% python3 -q
>>> import numpy as np
>>> from numpy import linalg as LA
>>> np.set_printoptions(precision=2, suppress=True, linewidth=140, sign=" ")
>>> r0 = np.array([4, 0, 2])
>>> rng = np.random.default_rng(66021)
>>> E = np.outer(rng.normal(size=13), r0) + 0.3 * rng.normal(size=(13, 3))
>>> E
array([[ -2.8 ,  -0.13,  -1.48],
       [ -1.98,   0.22,  -1.45],
       [-10.01,   0.03,  -5.03],
       [  2.13,   0.22,   0.87],
       [ -7.12,   0.19,  -3.55],
       [ -0.29,   0.3 ,  -0.46],
       [  3.46,  -0.21,   1.82],
       [  4.09,  -0.1 ,   2.  ],
       [  1.48,  -0.38,   0.91],
       [  8.08,  -0.05,   3.8 ],
       [  3.05,  -0.4 ,   1.59],
       [ -0.49,   0.08,   0.27],
       [  2.53,  -0.07,   1.24]])
>>> Ac = E - E.mean(axis=0)
>>> evecs = LA.svd(Ac)[2][:1]
>>> M2 = Ac - Ac @ evecs.T @ evecs
>>> (Ac @ evecs.T).std(axis=0)
array([ 5.18])
>>> x0 = np.array([1, 0, 0])
>>> h = np.maximum(E @ x0, 0)
>>> E.T @ h
array([116.55,  -3.05,  56.45])
>>> np.tanh(E @ x0)
array([-0.99, -0.96, -1.  ,  0.97, -1.  , -0.28,  1.  ,  1.  ,  0.9 ,  1.  ,  1.  , -0.45,  0.99])
>>> P = E @ LA.solve(E.T @ E, E.T)
>>> np.diag(P)
array([ 0.15,  0.32,  0.43,  0.14,  0.19,  0.21,  0.09,  0.07,  0.24,  0.3 ,  0.3 ,  0.55,  0.03])
>>> np.round(LA.eigvalsh(P), 2) + 0
array([ 0.,  0.,  0.,  0.,  0.,  0.,  0.,  0.,  0.,  0.,  1.,  1.,  1.])
>>> P @ E[:, 2]
array([-1.48, -1.45, -5.03,  0.87, -3.55, -0.46,  1.82,  2.  ,  0.91,  3.8 ,  1.59,  0.27,  1.24])
>>> Q, evecs = LA.qr(E[:, :2])[0], LA.qr(E[:, 2:])[0]
>>> sig = LA.svd(Q.T @ evecs, compute_uv=False)
>>> (sig > 0.9).sum()
np.int64(1)
>>> data = np.load("w.npy")
>>> data
array([[-2, -6,  6],
       [-1, -3,  3],
       [-1, -3,  3],
       [-1, -3,  3]])
>>> [round(float(x), 2) for x in LA.svd(data, compute_uv=False)[:3]]
[11.53, 0.0, 0.0]
>>> np.argsort(-LA.norm(data, axis=0).round(6), kind="stable")[:3]
array([ 1,  2,  0])
>>> rank = LA.matrix_rank(data)
>>> rank
np.int64(1)
>>> ns = LA.svd(data)[2][rank:].T
>>> ns.shape
(3, 2)
>>> ns @ ns.T
array([[ 0.95, -0.16,  0.16],
       [-0.16,  0.53,  0.47],
       [ 0.16,  0.47,  0.53]])
>>> LA.matrix_rank(data.T @ data), LA.matrix_rank(data @ data.T)
(np.int64(1), np.int64(1))
>>> np.allclose(data @ ns, 0)
True
>>> [int(LA.matrix_rank(data[:, :j + 1])) for j in range(3)]
[1, 1, 1]
>>> feats = np.load("dump.npy")
>>> feats
array([[ 9, -6, -6,  0],
       [-9,  6,  6,  0]])
>>> U, sig, Vh = LA.svd(feats)
>>> np.argmax(sig[:-1] / (sig[1:] + 1e-6)) + 1
np.int64(1)
>>> sig.round(2) + 0
array([ 17.49,   0.  ])
>>> M2 = U[:, :1] @ np.diag(sig[:1]) @ Vh[:1]
>>> round(float(LA.norm(feats - M2) / LA.norm(feats)), 2)
0.0
>>> M2
array([[ 9., -6., -6.,  0.],
       [-9.,  6.,  6.,  0.]])
>>> sig = 20 * 0.5 ** np.arange(3)
>>> mat = rng.normal(size=(16, 3)) * rng.permutation(sig)
>>> mat
array([[-14.72,  10.88,  -1.74],
       [ -2.5 ,   3.78,  -3.3 ],
       [  1.68, -13.75,  28.51],
       [ -8.47,   6.82,  11.  ],
       [ -4.01,  -2.92,   6.52],
       [ -1.59,  10.44,  -8.79],
       [  5.49,   8.53,  15.92],
       [ -4.46,   6.08, -35.18],
       [  2.28,   9.62, -21.01],
       [  8.  ,   8.07, -17.04],
       [ -1.38,  -2.94,  -7.55],
       [ -8.18,   7.51,  -6.87],
       [  3.68,  -1.43,  -8.12],
       [ -3.59,  15.18,   3.91],
       [ -8.68,  -7.01, -28.48],
       [ -9.34,   7.06,  33.85]])
>>> cov = np.cov(mat, rowvar=False)
>>> np.argwhere(np.triu(np.abs(np.corrcoef(mat.T)) > 0.8, 1))
array([], shape=(0, 2), dtype=int64)
>>> LA.eigvalsh(cov)[::-1]
array([ 357.11,   59.29,   35.68])
>>> np.corrcoef(mat.T)
array([[ 1.  , -0.12, -0.07],
       [-0.12,  1.  , -0.11],
       [-0.07, -0.11,  1.  ]])
>>> cov
array([[ 37.46,  -5.51,  -7.98],
       [ -5.51,  58.55, -15.94],
       [ -7.98, -15.94, 356.07]])
>>> np.median(mat, axis=0)
array([-3.05,  6.94, -5.09])
>>> mat.std(axis=0)
array([  5.93,   7.41,  18.27])
>>> M = np.load("run5.npy")
>>> M
array([[-2.,  2.,  0.],
       [ 0., -1.,  0.],
       [ 0.,  0., -2.]])
>>> Q, evecs = LA.qr(M[:, :1])[0], LA.qr(M[:, 1:])[0]
>>> sig = LA.svd(Q.T @ evecs, compute_uv=False)
>>> round(float(LA.norm(Q @ Q.T - evecs @ evecs.T, 2)), 2)
1.0
>>> np.degrees(np.arccos(sig.clip(0, 1)))
array([ 26.57])
>>> P = np.triu(np.array([[3, 3, 0], [3, 2, 2], [0, 2, 2]]), 1) + np.eye(3)
>>> M2 = P @ M @ LA.inv(P)
>>> LA.matrix_rank(M2)
np.int64(3)
>>> P @ M - M @ P
array([[ 0.,  3., -4.],
       [ 0.,  0., -2.],
       [ 0.,  0.,  0.]])
>>> round(LA.det(M2), 2)
np.float64(-4.0)
>>> np.poly(M2)
array([ 1.,  5.,  8.,  4.])
>>> M2
array([[ -2.,   5., -10.],
       [  0.,  -1.,  -2.],
       [  0.,   0.,  -2.]])
>>> round(float(LA.eigvals(M2).sum().real), 2)
-5.0
>>> round(LA.det(2 * M2), 2), np.round(LA.det(M2), 2)
(np.float64(-32.0), np.float64(-4.0))
>>> np.poly(M2)
array([ 1.,  5.,  8.,  4.])
>>> W0 = np.load("case8.npy")
>>> W0
array([[ 0.5 ,  0.5 , -0.4 , -1.7 ],
       [ 0.6 , -2.1 ,  0.4 , -0.7 ],
       [-0.5 , -0.6 , -0.8 ,  0.9 ],
       [ 0.5 , -2.02,  0.23, -0.75]])
>>> cov = W0.T @ W0
>>> (W0 @ W0.T).shape
(4, 4)
>>> LA.matrix_rank(cov)
np.int64(4)
>>> U, sig, Vh = LA.svd(W0)
>>> sig
array([ 3.22,  2.17,  0.95,  0.04])
>>> np.argmax(sig[:-1] / (sig[1:] + 1e-6)) + 1
np.int64(3)
>>> M2 = U[:, :3] @ np.diag(sig[:3]) @ Vh[:3]
>>> M2
array([[ 0.5 ,  0.5 , -0.4 , -1.7 ],
       [ 0.57, -2.1 ,  0.41, -0.71],
       [-0.5 , -0.6 , -0.8 ,  0.9 ],
       [ 0.53, -2.02,  0.22, -0.74]])
>>> LA.matrix_rank(M2)
np.int64(3)
>>> LA.matrix_rank(W0, rtol=0.05)
np.int64(3)
>>> X = np.array([[1, 0, 0, -1], [-2, -1, -2, -2], [1, 1, -2, 2]])
>>> X[0] = X[1]
>>> X
array([[-2, -1, -2, -2],
       [-2, -1, -2, -2],
       [ 1,  1, -2,  2]])
>>> def softmax(z):
...     e = np.exp(z - z.max(axis=-1, keepdims=True))
...     return e / e.sum(axis=-1, keepdims=True)
... 
>>> np.round(softmax(mat[4]), 2) + 0
array([ 0.,  0.,  1.])
>>> np.round(softmax(10 * mat[4]), 2) + 0
array([ 0.,  0.,  1.])
>>> att = mat @ mat.T / np.sqrt(3)
>>> softmax(att).round(6).argmax(axis=1)
array([  0,   7,   2,  15,  15,   7,  15,   7,   7,   7,   7,   7,   7,  15,   7,  15])
>>> A = np.array([[7, -8, -2, -8], [2, 2, 7, -9], [2, 2, 7, -9], [-2, -8, 8, 6]])
>>> U, sig, Vh = LA.svd(A)
>>> np.argmax(sig[:-1] / (sig[1:] + 1e-6)) + 1
np.int64(3)
>>> M2 = U[:, :3] @ np.diag(sig[:3]) @ Vh[:3]
>>> round(LA.norm(A - M2) / LA.norm(A), 2)
np.float64(0.0)
>>> M2
array([[ 7., -8., -2., -8.],
       [ 2.,  2.,  7., -9.],
       [ 2.,  2.,  7., -9.],
       [-2., -8.,  8.,  6.]])
>>> P = np.triu(np.array([[3, 0, -2, -2], [-3, 1, 0, -1], [1, -2, -2, 2], [0, 3, 1, -2]]), 1) + np.eye(4)
>>> M2 = P @ A @ LA.inv(P)
>>> P @ A - A @ P
array([[  0.,  12., -16.,  16.],
       [  2.,   8.,  -4., -14.],
       [ -4., -16.,  20.,   4.],
       [  0.,   0.,  -4., -28.]])
>>> softmax(A).sum(axis=1)
array([ 1.,  1.,  1.,  1.])
>>> att = A @ A.T / np.sqrt(4)
>>> softmax(att).round(6).argmax(axis=1)
array([ 0,  1,  1,  3])
>>> softmax(att)[1] @ A
array([ 2.,  2.,  7., -9.])
>>> round(LA.norm(A, 2) / LA.norm(A), 2)
np.float64(0.72)
>>> LA.matrix_rank(A, rtol=0.1)
np.int64(3)
>>> [round(float(x), 2) for x in LA.svd(A, compute_uv=False)[:3]]
[18.06, 12.75, 11.67]
